$ python3 -q
>>> import numpy as np
>>> np.set_printoptions(precision=2, suppress=True, linewidth=120)
>>> A = np.loadtxt("case3.csv", delimiter=",")
>>> print(A)
[[ 0.  0.  0.  0.]
 [ 8.  0.  5.  8.]
 [ 0.  0.  0.  0.]
 [24.  0. 15. 24.]
 [16.  0. 10. 16.]
 [ 8.  0.  5.  8.]
 [16.  0. 10. 16.]]
>>> r0 = np.array([3, 0, 0])
>>> print(np.correlate(A[1], A[0], "full"))
[0. 0. 0. 0. 0. 0. 0.]
>>> print(np.cross(A[1, :3], A[0, :3]))
[0. 0. 0.]
>>> print(round(np.linalg.norm(A, 1), 2), round(np.linalg.norm(A, np.inf), 2))
72.0 63.0
>>> print(round(float(np.linalg.norm(A[1], 1)), 2), round(float(np.linalg.norm(A[1], np.inf)), 2))
21.0 8.0
>>> print(round(float(np.linalg.norm(A[1] - A[2])), 2))
12.37
>>> print(round(np.linalg.norm(A, "nuc"), 2))
53.92
>>> print(round(np.linalg.norm(A, 2), 2))
53.92
>>> print(np.linalg.norm(A, axis=1).argmax())
3
>>> arr = np.load("x.npy")
>>> print(arr)
[[1.  0.  0.  0. ]
 [0.  0.5 0.  0.5]
 [0.  0.  0.5 0.5]
 [0.  0.  0.  1. ]]
>>> r0 = np.array([2, 2])
>>> print(np.correlate(arr[1], arr[3], "full"))
[0.  0.5 0.  0.5 0.  0.  0. ]
>>> print(np.array([np.convolve(row, r0, "same") for row in arr]))
[[2. 2. 0. 0.]
 [0. 1. 1. 1.]
 [0. 0. 1. 2.]
 [0. 0. 0. 2.]]
>>> F = np.load("test18.npy")
>>> print(F)
[[3 0 1 5 0 0]
 [0 4 4 2 0 0]
 [4 0 0 3 0 0]
 [4 4 2 3 0 0]
 [0 0 0 0 5 4]
 [0 0 0 0 0 4]]
>>> x0 = np.array([-9, -5, 4, -8, 2, 3])
>>> rhs = F @ x0
>>> c, lr = np.zeros(6), 1 / np.linalg.norm(F, 2) ** 2
>>> for i in range(3):
...     c -= lr * F.T @ (F @ c - rhs)
...     if i % 1 == 0: print(i, round(np.linalg.norm(F @ c - rhs), 2))
... 
0 26.48
1 18.61
2 13.9
>>> print(np.round(np.linalg.cond(F), 2))
25.21
>>> print(c)
[-8.   -2.48 -1.62 -7.52  1.89  2.39]
>>> rng = np.random.default_rng(211566)
>>> labels = rng.permutation(6)
>>> print(labels)
[2 5 1 4 3 0]
>>> out = F[labels][:, labels]
>>> print(np.trace(out))
19
>>> print(np.allclose(out, F))
False
>>> J = np.load("run14.npy")
>>> print(J)
[[ 0.27 -0.21  0.94]
 [ 0.45  0.89  0.07]
 [ 0.85 -0.4  -0.33]]
>>> out = J + rng.integers(-2, 3, (3, 1)) @ rng.integers(-2, 3, (1, 3))
>>> print(out)
[[-0.73 -0.21 -1.06]
 [ 2.45  0.89  4.07]
 [ 0.85 -0.4  -0.33]]
>>> print(np.abs(out - J).sum(axis=1))
[3. 6. 0.]
>>> print(np.linalg.matrix_rank(out - J, tol=1e-8))
1
>>> print(np.round(np.linalg.svd(out - J, compute_uv=False), 2) + 0)
[5. 0. 0.]
>>> m1 = np.loadtxt("a.csv", delimiter=",")
>>> print(m1)
[[-1. -2. -2.]
 [ 1. -2.  3.]
 [-2. -3.  0.]]
>>> r0, r1 = m1[2], m1[1]
>>> print(r0 @ r1)
4.0
>>> pr = (r0 @ r1) / (r0 @ r0) * r0
>>> print(pr)
[-0.62 -0.92  0.  ]
>>> print(np.outer(r0, r1))
[[-2.  4. -6.]
 [-3.  6. -9.]
 [ 0. -0.  0.]]
>>> print((r1 - pr) @ r0)
0.0
>>> print(r1 - pr)
[ 1.62 -1.08  3.  ]
>>> t3 = np.stack([m1, 5 * m1, m1[::-1]])
>>> print(np.linalg.matrix_rank(t3.reshape(3, -1)))
2
>>> print(np.linalg.det(t3))
[  17. 2125.  -17.]
>>> print(t3.sum(axis=0))
[[ -8. -15. -12.]
 [  7. -14.  21.]
 [-13. -20.  -2.]]
>>> print((t3 @ m1.T).shape)
(3, 3, 3)
>>> K = np.loadtxt("dump.csv", delimiter=",")
>>> print(K)
[[ 2.09 -1.22  0.37 -0.94  0.23]
 [-1.22 -0.86  0.39  0.23  2.27]
 [ 0.37  0.39  0.59 -1.36 -0.52]
 [-0.94  0.23 -1.36  2.67 -0.24]
 [ 0.23  2.27 -0.52 -0.24 -3.49]]
>>> print(np.round(np.linalg.eigvalsh(K).min(), 2))
-5.0
>>> print(np.all(np.linalg.eigvalsh(K) > 0))
False
>>> Q = J.astype(float).copy()
>>> for j in range(3):
...     Q[:, j] -= Q[:, :j] @ (Q[:, :j].T @ Q[:, j])
...     Q[:, j] /= np.linalg.norm(Q[:, j])
... 
>>> print(np.round(Q.T @ Q, 2) + 0)
[[1. 0. 0.]
 [0. 1. 0.]
 [0. 0. 1.]]
>>> print(np.round(Q.T @ J, 2) + 0)
[[1. 0. 0.]
 [0. 1. 0.]
 [0. 0. 1.]]
>>> feats = np.load("layer11.npy")
>>> print(feats)
[[ 1.16 -0.06 -0.88 -0.02]
 [ 0.88  0.14 -0.88 -0.15]
 [ 1.01 -0.19 -0.98  0.17]
 [ 0.98 -0.07 -0.98 -0.13]
 [ 0.88  0.02 -0.98 -0.1 ]
 [ 0.9   0.03 -0.79 -0.05]
 [ 1.11  0.   -0.84 -0.02]
 [ 1.98 -1.84  0.97 -0.96]
 [ 1.94 -2.11  1.07 -0.83]
 [ 2.07 -2.13  0.84 -1.08]
 [ 1.99 -1.99  1.03 -0.79]
 [ 1.86 -2.03  1.13 -1.2 ]
 [ 1.89 -1.89  1.07 -0.93]
 [ 2.07 -1.96  0.88 -0.93]
 [ 0.09 -1.06  2.19 -1.78]
 [-0.1  -1.03  1.89 -2.07]
 [ 0.05 -1.15  2.05 -2.06]
 [-0.2  -0.96  2.   -1.97]
 [-0.11 -0.92  1.95 -2.07]
 [ 0.16 -1.09  2.22 -1.9 ]
 [-0.24 -0.89  1.86 -1.91]]
>>> proj = feats @ np.linalg.solve(feats.T @ feats, feats.T)
>>> print(np.round(np.trace(proj), 2))
4.0
>>> print(np.diag(proj))
[0.19 0.2  0.14 0.2  0.18 0.14 0.23 0.17 0.19 0.28 0.18 0.15 0.15 0.14 0.27 0.24 0.15 0.16 0.17 0.3  0.18]
>>> Xc = feats - feats.mean(axis=0)
>>> Uu, sigma, Vt = np.linalg.svd(Xc, full_matrices=False)
>>> print(np.abs(Vt[0]).argmax())
2
>>> print(np.linalg.matrix_rank(Xc))
4
>>> print(np.round(Xc.mean(axis=0), 2) + 0)
[0. 0. 0. 0.]
>>> print(sigma)
[7.14 4.61 0.52 0.34]
>>> print(np.abs(Uu[:, 0]).argmax())
2
>>> print((np.sign(Uu[:, 0]) == np.sign(Uu[0, 0])).astype(int))
[1 1 1 1 1 1 1 0 0 0 0 0 0 0 0 0 0 0 0 0 0]
>>> cov = np.cov(feats, rowvar=False)
>>> print(cov.shape)
(4, 4)
>>> print(np.corrcoef(feats.T))
[[ 1.   -0.48 -0.35  0.53]
 [-0.48  1.   -0.64  0.47]
 [-0.35 -0.64  1.   -0.96]
 [ 0.53  0.47 -0.96  1.  ]]
>>> print(cov)
[[ 0.73 -0.34 -0.37  0.37]
 [-0.34  0.69 -0.66  0.32]
 [-0.37 -0.66  1.56 -0.98]
 [ 0.37  0.32 -0.98  0.66]]
>>> print(round(float(np.corrcoef(feats[:, 3], feats[:, 1])[0, 1]), 2))
0.47
>>> print(feats.std(axis=0))
[0.83 0.81 1.22 0.79]
>>> print(np.linalg.eigvalsh(cov)[::-1])
[2.55 1.06 0.01 0.01]
>>> print(np.polyfit(feats[:, 3], feats[:, 1], 1))
[ 0.48 -0.53]
>>> rk = np.linalg.matrix_rank(K)
>>> print(rk)
3
>>> N = np.linalg.svd(K)[2][rk:].T
>>> print([int(np.linalg.matrix_rank(np.delete(K, i, axis=0))) for i in range(5)])
[3, 3, 3, 3, 3]
>>> print(np.linalg.matrix_rank(K.T @ K), np.linalg.matrix_rank(K @ K.T))
3 3
>>> print(np.round(K @ N, 2) + 0)
[[0. 0.]
 [0. 0.]
 [0. 0.]
 [0. 0.]
 [0. 0.]]
>>> X = np.load("m.npy")
>>> print(X)
[[ -1   9  -8  -1]
 [ -1 -11  17 -11]
 [  2  -6   1   8]
 [ -2  -6  14 -14]]
>>> print(X @ X)
[[ -22  -54  139 -148]
 [  68   76 -316  412]
 [ -10   30   -5  -40]
 [  64   48 -268  376]]
>>> print((X - X.T) / 2)
[[  0.    5.   -5.    0.5]
 [ -5.    0.   11.5  -2.5]
 [  5.  -11.5   0.   -3. ]
 [ -0.5   2.5   3.    0. ]]
>>> print((X + X.T) / 2)
[[ -1.    4.   -3.   -1.5]
 [  4.  -11.    5.5  -8.5]
 [ -3.    5.5   1.   11. ]
 [ -1.5  -8.5  11.  -14. ]]
>>> X.inv()
Traceback (most recent call last):
  File "<python-input-93>", line 1, in <module>
    X.inv()
    ^^^^^
AttributeError: 'numpy.ndarray' object has no attribute 'inv'
>>> print(np.allclose(X, X.T))
False
>>> print(np.linalg.matrix_power(X, 2))
[[ -22  -54  139 -148]
 [  68   76 -316  412]
 [ -10   30   -5  -40]
 [  64   48 -268  376]]
>>> print(np.allclose(X @ X.T, X.T @ X))
False
>>> print(np.trace(X))
-25
>>> print(round(np.linalg.det(X), 2))
-0.0
